$ python3 -q
>>> import numpy as np
>>> import numpy.linalg as la
>>> np.set_printoptions(suppress=True, linewidth=140)
>>> rnd = lambda a: np.round(a, 2) + 0
>>> X = np.loadtxt("a.csv", delimiter=",")
>>> X
array([[ 1.,  0.,  2.,  1.,  0.,  0.],
       [ 7.,  4., 11.,  1.,  7.,  7.],
       [ 7.,  4., 11.,  1.,  7.,  7.],
       [ 1.,  0.,  2.,  1.,  0.,  0.],
       [ 3.,  0.,  5.,  1.,  1.,  1.],
       [ 3.,  0.,  5.,  1.,  1.,  1.],
       [ 7.,  4., 11.,  1.,  7.,  7.],
       [ 7.,  4., 11.,  1.,  7.,  7.],
       [ 1.,  0.,  2.,  1.,  0.,  0.],
       [ 7.,  4., 11.,  1.,  7.,  7.],
       [ 3.,  0.,  5.,  1.,  1.,  1.],
       [ 7.,  4., 11.,  1.,  7.,  7.],
       [ 7.,  4., 11.,  1.,  7.,  7.],
       [ 3.,  0.,  5.,  1.,  1.,  1.],
       [ 5.,  2.,  8.,  1.,  4.,  4.],
       [ 3.,  0.,  5.,  1.,  1.,  1.],
       [ 5.,  2.,  8.,  1.,  4.,  4.],
       [ 5.,  2.,  8.,  1.,  4.,  4.],
       [ 7.,  4., 11.,  1.,  7.,  7.],
       [ 1.,  0.,  2.,  1.,  0.,  0.],
       [ 1.,  0.,  2.,  1.,  0.,  0.],
       [ 7.,  4., 11.,  1.,  7.,  7.],
       [ 5.,  2.,  8.,  1.,  4.,  4.],
       [ 5.,  2.,  8.,  1.,  4.,  4.],
       [ 1.,  0.,  2.,  1.,  0.,  0.],
       [ 1.,  0.,  2.,  1.,  0.,  0.],
       [ 5.,  2.,  8.,  1.,  4.,  4.],
       [ 1.,  0.,  2.,  1.,  0.,  0.],
       [ 1.,  0.,  2.,  1.,  0.,  0.],
       [ 3.,  0.,  5.,  1.,  1.,  1.],
       [ 7.,  4., 11.,  1.,  7.,  7.],
       [ 1.,  0.,  2.,  1.,  0.,  0.],
       [ 3.,  0.,  5.,  1.,  1.,  1.],
       [ 3.,  0.,  5.,  1.,  1.,  1.]])
>>> x0 = np.array([5, 0, 5, -4, -3, -2])
>>> a = np.maximum(X @ x0, 0)
>>> rnd(np.tanh(X @ x0))
array([1., 1., 1., 1., 1., 1., 1., 1., 1., 1., 1., 1., 1., 1., 1., 1., 1., 1., 1., 1., 1., 1., 1., 1., 1., 1., 1., 1., 1., 1., 1., 1., 1.,
       1.])
>>> a
array([11., 51., 51., 11., 31., 31., 51., 51., 11., 51., 31., 51., 51., 31., 41., 31., 41., 41., 51., 11., 11., 51., 41., 41., 11., 11.,
       41., 11., 11., 31., 51., 11., 31., 31.])
>>> np.maximum(X @ (3 * x0), 0)
array([ 33., 153., 153.,  33.,  93.,  93., 153., 153.,  33., 153.,  93., 153., 153.,  93., 123.,  93., 123., 123., 153.,  33.,  33., 153.,
       123., 123.,  33.,  33., 123.,  33.,  33.,  93., 153.,  33.,  93.,  93.])
>>> np.maximum(X @ x0, 0) - np.maximum(-X @ x0, 0)
array([11., 51., 51., 11., 31., 31., 51., 51., 11., 51., 31., 51., 51., 31., 41., 31., 41., 41., 51., 11., 11., 51., 41., 41., 11., 11.,
       41., 11., 11., 31., 51., 11., 31., 31.])
>>> X.T @ a
array([5654., 2532., 9038., 1114., 4802., 4802.])
>>> np.flatnonzero(a > 1e-9)
array([ 0,  1,  2,  3,  4,  5,  6,  7,  8,  9, 10, 11, 12, 13, 14, 15, 16, 17, 18, 19, 20, 21, 22, 23, 24, 25, 26, 27, 28, 29, 30, 31, 32,
       33])
>>> rnd(la.norm(X, 2) / la.norm(X))
np.float64(0.99)
>>> left, s, VT = la.svd(X)
>>> V = VT[:(s > 1e-8).sum()]
>>> rng = np.random.default_rng(706)
>>> x0 = X[2] + -3 * X[18] + rng.integers(2) * np.eye(6)[2]
>>> x0
array([-14.,  -8., -21.,  -2., -14., -14.])
>>> la.matrix_rank(np.vstack([X, x0]))
np.int64(4)
>>> rnd(la.norm(x0 - V.T @ V @ x0))
np.float64(0.54)
>>> np.allclose(V.T @ V @ x0, x0)
False
>>> x0 = np.array([1, 1, 1, 0, 1, 1])
>>> (X @ x0).argmax()
np.int64(1)
>>> np.einsum("ij,j->i", X, x0)
array([ 3., 36., 36.,  3., 10., 10., 36., 36.,  3., 36., 10., 36., 36., 10., 23., 10., 23., 23., 36.,  3.,  3., 36., 23., 23.,  3.,  3.,
       23.,  3.,  3., 10., 36.,  3., 10., 10.])
>>> X @ np.eye(6)[3]
array([1., 1., 1., 1., 1., 1., 1., 1., 1., 1., 1., 1., 1., 1., 1., 1., 1., 1., 1., 1., 1., 1., 1., 1., 1., 1., 1., 1., 1., 1., 1., 1., 1.,
       1.])
>>> X @ (2 * x0)
array([ 6., 72., 72.,  6., 20., 20., 72., 72.,  6., 72., 20., 72., 72., 20., 46., 20., 46., 46., 72.,  6.,  6., 72., 46., 46.,  6.,  6.,
       46.,  6.,  6., 20., 72.,  6., 20., 20.])
>>> W0 = np.load("layer11.npy")
>>> rnd(W0)
array([[ 0.66, -0.29,  0.12, -0.35],
       [-0.29,  0.57,  0.39, -0.06],
       [ 0.12,  0.39,  0.47, -0.28],
       [-0.35, -0.06, -0.28,  0.29]])
>>> # projection: eigenvalues are 0 or 1
>>> x0 = np.array([3, 0, 0, 3])
>>> np.sign((W0 @ x0).round(6))
array([ 1., -1., -1., -1.])
>>> (W0 @ x0).argmax()
np.int64(0)
>>> rnd(np.einsum("ij,j->i", W0, x0))
array([ 0.94, -1.07, -0.5 , -0.17])
>>> rnd(W0 @ np.eye(4)[3])
array([-0.35, -0.06, -0.28,  0.29])
